In [1]: import numpy as np

In [2]: np.set_printoptions(precision=2, suppress=True, linewidth=160, legacy="1.25")

In [3]: rnd = lambda a: np.round(a, 2) + 0

In [4]: data = np.loadtxt("sample14.csv", delimiter=",")

In [5]: data
Out[5]: 
array([[ 0.07, -0.44,  0.24,  0.69, -0.18,  0.17,  0.02,  0.22, -0.07,  0.45, -0.24,  0.18, -0.78],
       [-0.18, -1.79, -0.48,  1.96,  0.76, -0.02,  1.74,  0.85,  0.88,  1.47,  1.  ,  0.72, -0.82],
       [ 0.03,  0.91,  0.24, -0.53, -0.13, -0.09, -1.02, -0.12, -0.47, -0.68, -0.09, -0.41,  0.49],
       [ 0.41, -0.94, -0.22,  0.86, -0.57, -0.09,  0.3 ,  0.15,  0.23,  0.97, -0.29,  0.58, -0.27],
       [ 0.11, -0.34,  0.56, -0.24,  0.13, -0.61, -1.1 ,  0.04, -0.53,  0.29,  0.11, -0.36, -0.99],
       [-0.12,  0.49, -0.23, -1.2 , -0.46, -0.31, -0.37, -0.15,  0.35, -0.3 , -0.06, -0.17, -0.11],
       [-0.4 , -0.16, -0.65, -0.87,  0.05, -0.09,  1.24, -0.13,  0.75, -0.17,  0.86,  0.03,  0.16],
       [ 0.23, -0.19,  0.4 , -0.22, -0.61,  0.01, -0.51,  0.02, -0.2 ,  0.22, -0.3 ,  0.03, -0.58],
       [-0.32,  0.43, -0.42,  0.16,  0.34,  0.81,  1.  , -0.22,  0.56, -0.7 ,  0.18,  0.04,  0.99],
       [-0.18, -0.39,  0.49,  0.48,  0.48, -0.51, -0.53,  0.21, -0.32,  0.02,  0.14, -0.24, -0.25],
       [ 0.  , -0.31,  0.08, -0.32,  0.02,  0.17, -0.09, -0.13, -0.03,  0.35, -0.33, -0.02, -0.77],
       [ 0.2 , -0.02, -0.54, -0.75, -0.84, -0.26,  0.3 ,  0.39,  0.63,  0.44,  0.63,  0.63, -0.18],
       [ 0.38, -0.77, -0.08,  0.13,  0.19,  0.29,  0.58, -0.15, -0.03,  0.18,  0.23, -0.01, -0.02]])

In [6]: cov = data.T @ data

In [7]: rnd(np.linalg.svd(data, compute_uv=False) ** 2)
Out[7]: array([25.  , 12.24,  6.02,  2.94,  1.43,  0.71,  0.34,  0.17,  0.08,  0.04,  0.02,  0.01,  0.01])

In [8]: np.allclose(cov, cov.T)
Out[8]: True

In [9]: out = np.array([[6, 4],
   ...:     [7, 9],
   ...:     [6, 3],
   ...:     [7, 8],
   ...:     [9, 3],
   ...:     [4, 9],
   ...:     [6, 6],
   ...:     [9, 9],
   ...:     [6, 1],
   ...:     [3, 2],
   ...:     [4, 3],
   ...:     [5, 5],
   ...:     [4, 8]])

In [10]: rnd(np.einsum("ij->j", data))
Out[10]: array([ 0.23, -3.52, -0.61,  0.15, -0.82, -0.53,  1.56,  0.98,  1.75,  2.54,  1.84,  1.  , -3.13])

In [11]: np.vstack([data, out.T]).shape
Out[11]: (15, 13)

In [12]: rnd(np.einsum("ij,ij->i", data, data))
Out[12]: array([ 1.75, 16.76,  3.35,  3.77,  3.59,  2.47,  4.29,  1.45,  4.13,  1.71,  1.08,  3.33,  1.33])

In [13]: th = np.radians(72)

In [14]: Rm = np.eye(13)

In [15]: Rm[0, 0] = Rm[3, 3] = np.cos(th)

In [16]: Rm[0, 3], Rm[3, 0] = -np.sin(th), np.sin(th)

In [17]: out = data @ Rm.T

In [18]: rnd(np.linalg.svd(data, compute_uv=False)), rnd(np.linalg.svd(out, compute_uv=False))
Out[18]: 
(array([5.  , 3.5 , 2.45, 1.72, 1.19, 0.84, 0.58, 0.41, 0.29, 0.2 , 0.14, 0.09, 0.07]),
 array([5.  , 3.5 , 2.45, 1.72, 1.19, 0.84, 0.58, 0.41, 0.29, 0.2 , 0.14, 0.09, 0.07]))

In [19]: np.allclose(data @ data.T, out @ out.T)
Out[19]: True

In [20]: feats = np.loadtxt("layer10.csv", delimiter=",")

In [21]: feats
Out[21]: 
array([[-1.1,  0.7, 19. ,  0.3, -0.1, -0.7,  0.1,  0.2,  0.5,  1.2],
       [ 0.8,  0.2, -9. ,  0.3,  1.1,  1.6,  0. ,  1.1, -0.3,  0.6],
       [ 0.3,  1.3,  4. ,  0. ,  0.5,  0.8,  1.6,  0.2, -0.7, -1. ],
       [-0.3,  0.8,  6. ,  0.1, -0.8, -0.5,  2.2,  0.2, -2.6,  1.7],
       [-1.5, -0.1,  6. ,  1.1,  0.1,  1.5,  0.5, -3.2,  0.2, -1.9],
       [-1.6,  0.2,  0. ,  0.1, -0.1, -1.5,  1.7,  1.3, -2.3, -0.7],
       [-1. ,  1.1, -1. , -0.5,  0.1, -1.3,  0.6,  0.2, -0.2, -0.3],
       [-0.9,  0.7, -1. ,  0.9, -0.7, -0.7,  0.2, -2.1, -0.8, -1.2],
       [-1. , -0.9, 10. , -0.5,  0.3, -1.8, -0.2,  0. , -0.4, -1.3],
       [ 0.1, -0.7,  1. ,  0.2, -0.1, -1.3, -0.2,  0.4, -0.8, -2. ]])

In [22]: Uu, s, vt = np.linalg.svd(feats)

In [23]: rnd(s)
Out[23]: array([25.31,  5.48,  5.18,  4.16,  2.7 ,  2.  ,  1.59,  1.05,  0.67,  0.05])

In [24]: np.argmax(s[:-1] / (s[1:] + 1e-6)) + 1
Out[24]: 9

In [25]: out = Uu[:, :9] @ np.diag(s[:9]) @ vt[:9]

In [26]: rnd(out)
Out[26]: 
array([[-1.1 ,  0.7 , 19.  ,  0.3 , -0.1 , -0.7 ,  0.1 ,  0.2 ,  0.5 ,  1.2 ],
       [ 0.8 ,  0.2 , -9.  ,  0.3 ,  1.1 ,  1.6 ,  0.  ,  1.1 , -0.3 ,  0.6 ],
       [ 0.3 ,  1.3 ,  4.  ,  0.01,  0.5 ,  0.8 ,  1.61,  0.2 , -0.7 , -1.  ],
       [-0.3 ,  0.8 ,  6.  ,  0.1 , -0.8 , -0.5 ,  2.19,  0.2 , -2.6 ,  1.7 ],
       [-1.5 , -0.1 ,  6.  ,  1.09,  0.1 ,  1.5 ,  0.49, -3.2 ,  0.2 , -1.9 ],
       [-1.6 ,  0.2 ,  0.  ,  0.1 , -0.1 , -1.5 ,  1.71,  1.3 , -2.3 , -0.7 ],
       [-1.  ,  1.11, -1.  , -0.51,  0.09, -1.29,  0.59,  0.2 , -0.21, -0.3 ],
       [-0.9 ,  0.7 , -1.  ,  0.91, -0.69, -0.71,  0.21, -2.1 , -0.79, -1.2 ],
       [-1.  , -0.9 , 10.  , -0.49,  0.3 , -1.8 , -0.19,  0.  , -0.4 , -1.3 ],
       [ 0.09, -0.69,  1.  ,  0.19, -0.11, -1.29, -0.21,  0.4 , -0.81, -2.  ]])

In [27]: rnd(np.linalg.norm(feats - out, 2)), rnd(s[9])
Out[27]: (0.05, 0.05)

In [28]: np.linalg.matrix_rank(out)
Out[28]: 9

In [29]: u = np.array([0, 2])

In [30]: np.array([np.convolve(row, u, "same") for row in feats])
Out[30]: 
array([[  0. ,  -2.2,   1.4,  38. ,   0.6,  -0.2,  -1.4,   0.2,   0.4,   1. ],
       [  0. ,   1.6,   0.4, -18. ,   0.6,   2.2,   3.2,   0. ,   2.2,  -0.6],
       [  0. ,   0.6,   2.6,   8. ,   0. ,   1. ,   1.6,   3.2,   0.4,  -1.4],
       [  0. ,  -0.6,   1.6,  12. ,   0.2,  -1.6,  -1. ,   4.4,   0.4,  -5.2],
       [  0. ,  -3. ,  -0.2,  12. ,   2.2,   0.2,   3. ,   1. ,  -6.4,   0.4],
       [  0. ,  -3.2,   0.4,   0. ,   0.2,  -0.2,  -3. ,   3.4,   2.6,  -4.6],
       [  0. ,  -2. ,   2.2,  -2. ,  -1. ,   0.2,  -2.6,   1.2,   0.4,  -0.4],
       [  0. ,  -1.8,   1.4,  -2. ,   1.8,  -1.4,  -1.4,   0.4,  -4.2,  -1.6],
       [  0. ,  -2. ,  -1.8,  20. ,  -1. ,   0.6,  -3.6,  -0.4,   0. ,  -0.8],
       [  0. ,   0.2,  -1.4,   2. ,   0.4,  -0.2,  -2.6,  -0.4,   0.8,  -1.6]])

In [31]: rnd(np.cross(feats[7, :3], feats[2, :3]))
Out[31]: array([ 4.1 ,  3.3 , -1.38])

In [32]: rnd(np.correlate(feats[7], feats[2], "full"))
Out[32]: array([ 0.9 , -0.07,  0.33, -1.5 ,  0.27, -0.12,  1.14, -2.68,  2.71, -2.61, -0.36, -5.03, -7.05, -1.68, -8.95, -5.87, -6.47, -1.8 , -0.36])

In [33]: out = feats / np.linalg.norm(feats, axis=1, keepdims=True)

In [34]: cov = out @ out.T

In [35]: rnd(cov[4])
Out[35]: array([ 0.78, -0.82,  0.75,  0.6 ,  1.  , -0.08, -0.39,  0.17,  0.78,  0.3 ])

In [36]: rnd(np.degrees(np.arccos(np.clip(cov[4, 7], -1, 1))))
Out[36]: 80.33

In [37]: rnd(cov)
Out[37]: 
array([[ 1.  , -0.96,  0.82,  0.84,  0.78,  0.02, -0.37, -0.3 ,  0.96,  0.31],
       [-0.96,  1.  , -0.76, -0.8 , -0.82, -0.06,  0.29,  0.13, -0.98, -0.44],
       [ 0.82, -0.76,  1.  ,  0.81,  0.75,  0.21, -0.21, -0.17,  0.78,  0.32],
       [ 0.84, -0.8 ,  0.81,  1.  ,  0.6 ,  0.36, -0.17, -0.17,  0.78,  0.22],
       [ 0.78, -0.82,  0.75,  0.6 ,  1.  , -0.08, -0.39,  0.17,  0.78,  0.3 ],
       [ 0.02, -0.06,  0.21,  0.36, -0.08,  1.  ,  0.61,  0.24,  0.14,  0.46],
       [-0.37,  0.29, -0.21, -0.17, -0.39,  0.61,  1.  ,  0.42, -0.28,  0.06],
       [-0.3 ,  0.13, -0.17, -0.17,  0.17,  0.24,  0.42,  1.  , -0.22,  0.19],
       [ 0.96, -0.98,  0.78,  0.78,  0.78,  0.14, -0.28, -0.22,  1.  ,  0.53],
       [ 0.31, -0.44,  0.32,  0.22,  0.3 ,  0.46,  0.06,  0.19,  0.53,  1.  ]])

In [38]: np.argwhere(np.triu(np.abs(cov) > 0.95, 1))
Out[38]: 
array([[0, 1],
       [0, 8],
       [1, 8]])

In [39]: (np.abs(cov) > 0.9).astype(int)
Out[39]: 
array([[1, 1, 0, 0, 0, 0, 0, 0, 1, 0],
       [1, 1, 0, 0, 0, 0, 0, 0, 1, 0],
       [0, 0, 1, 0, 0, 0, 0, 0, 0, 0],
       [0, 0, 0, 1, 0, 0, 0, 0, 0, 0],
       [0, 0, 0, 0, 1, 0, 0, 0, 0, 0],
       [0, 0, 0, 0, 0, 1, 0, 0, 0, 0],
       [0, 0, 0, 0, 0, 0, 1, 0, 0, 0],
       [0, 0, 0, 0, 0, 0, 0, 1, 0, 0],
       [1, 1, 0, 0, 0, 0, 0, 0, 1, 0],
       [0, 0, 0, 0, 0, 0, 0, 0, 0, 1]])

In [40]: W0 = np.loadtxt("mat.csv", delimiter=",")

In [41]: W0
Out[41]: 
array([[-2., -2.,  2.,  2.,  2.],
       [ 0.,  3., -2.,  2., -2.],
       [ 0.,  0.,  0.,  3.,  1.],
       [ 0.,  0.,  0., -2., -1.],
       [ 0.,  0.,  0.,  0.,  3.]])

In [42]: proj = np.triu(np.array([[0, 2, -2, 2, -1],
    ...:     [-3, 2, 1, -2, -3],
    ...:     [0, 2, -1, 0, -3],
    ...:     [3, 1, 0, -2, 1],
    ...:     [1, -1, -3, -2, -1]]), 1) + np.eye(5)

In [43]: out = proj @ W0 @ np.linalg.inv(proj)

In [44]: np.poly(out)
Out[44]: array([  1.,  -2., -11.,  12.,  36.,   0.])

In [45]: np.trace(out), np.trace(W0)
Out[45]: (2.0, 2.0)

In [46]: np.linalg.cond(W0) > 100
Out[46]: True

In [47]: [round(float(x), 2) for x in np.linalg.svd(W0, compute_uv=False)[:3]]
Out[47]: [5.92, 4.72, 2.52]

In [48]: Uu, s, vt = np.linalg.svd(W0)

In [49]: evecs = vt[:(s > 1e-8).sum()]

In [50]: rng = np.random.default_rng(2928)

In [51]: x0 = W0[1] + -2 * W0[4] + rng.integers(2) * np.eye(5)[2]

In [52]: x0
Out[52]: array([ 0.,  3., -1.,  2., -8.])

In [53]: rnd(evecs.T @ evecs)
Out[53]: 
array([[ 0.93, -0.14, -0.21,  0.  ,  0.  ],
       [-0.14,  0.71, -0.43,  0.  ,  0.  ],
       [-0.21, -0.43,  0.36,  0.  ,  0.  ],
       [ 0.  ,  0.  ,  0.  ,  1.  ,  0.  ],
       [ 0.  ,  0.  ,  0.  ,  0.  ,  1.  ]])

In [54]: th = rng.uniform(0, 2 * np.pi, 14)

In [55]: q, _ = np.linalg.qr(np.array([[0.5, -1.9],
    ...:     [0.4, 0.2],
    ...:     [1.2, 0.7],
    ...:     [0.7, -0.2],
    ...:     [0.5, -0.5],
    ...:     [0.2, -1.0],
    ...:     [-0.1, 1.4],
    ...:     [0.4, -0.4],
    ...:     [-2.2, -1.8],
    ...:     [0.6, -1.0],
    ...:     [0.1, -0.9],
    ...:     [-0.1, -0.2]]))

In [56]: mat = 10 * np.c_[np.cos(th), np.sin(th)] @ q.T

In [57]: rnd(mat)
Out[57]: 
array([[ 4.13, -0.94, -3.06, -0.28,  0.68,  2.25, -3.35,  0.54,  6.89,  1.8 ,  2.11,  0.61],
       [ 4.91, -0.72, -2.45,  0.22,  1.12,  2.61, -3.74,  0.9 ,  5.88,  2.43,  2.39,  0.59],
       [-0.42,  1.41,  4.32,  1.9 ,  1.  , -0.41,  1.12,  0.8 , -8.44,  0.79, -0.61, -0.5 ],
       [ 2.05, -1.28, -4.02, -1.31, -0.33,  1.23, -2.14, -0.26,  8.24,  0.29,  1.29,  0.58],
       [-5.87,  0.28,  1.14, -1.1 , -1.82, -3.04,  4.12, -1.45, -3.58, -3.34, -2.68, -0.5 ],
       [ 0.15,  1.43,  4.35,  2.08,  1.21, -0.12,  0.74,  0.97, -8.37,  1.15, -0.36, -0.47],
       [-6.18, -0.25, -0.47, -1.93, -2.36, -3.13,  4.02, -1.88, -0.55, -3.92, -2.65, -0.35],
       [-2.65,  1.21,  3.82,  1.05,  0.06, -1.52,  2.5 ,  0.05, -8.  , -0.7 , -1.54, -0.59],
       [-5.9 , -0.59, -1.54, -2.36, -2.54, -2.94,  3.63, -2.03,  1.58, -4.01, -2.43, -0.21],
       [ 6.16,  0.04, -0.16,  1.63,  2.18,  3.14, -4.13,  1.74,  1.76,  3.75,  2.71,  0.42],
       [ 3.09,  1.32,  3.89,  2.68,  2.15,  1.4 , -1.3 ,  1.72, -6.79,  2.85,  0.97, -0.23],
       [ 4.98, -0.7 , -2.37,  0.27,  1.17,  2.65, -3.78,  0.94,  5.75,  2.49,  2.41,  0.58],
       [ 1.38,  1.42,  4.29,  2.39,  1.64,  0.51, -0.09,  1.31, -7.97,  1.9 ,  0.18, -0.38],
       [ 1.75,  1.41,  4.24,  2.47,  1.76,  0.7 , -0.34,  1.41, -7.78,  2.11,  0.34, -0.35]])

In [58]: np.linalg.cond(mat) > 100
Out[58]: True

In [59]: [round(float(x), 2) for x in np.linalg.svd(mat, compute_uv=False)[:3]]
Out[59]: [29.25, 23.33, 0.0]

In [60]: np.linalg.matrix_rank(mat, rtol=0.1)
Out[60]: 2
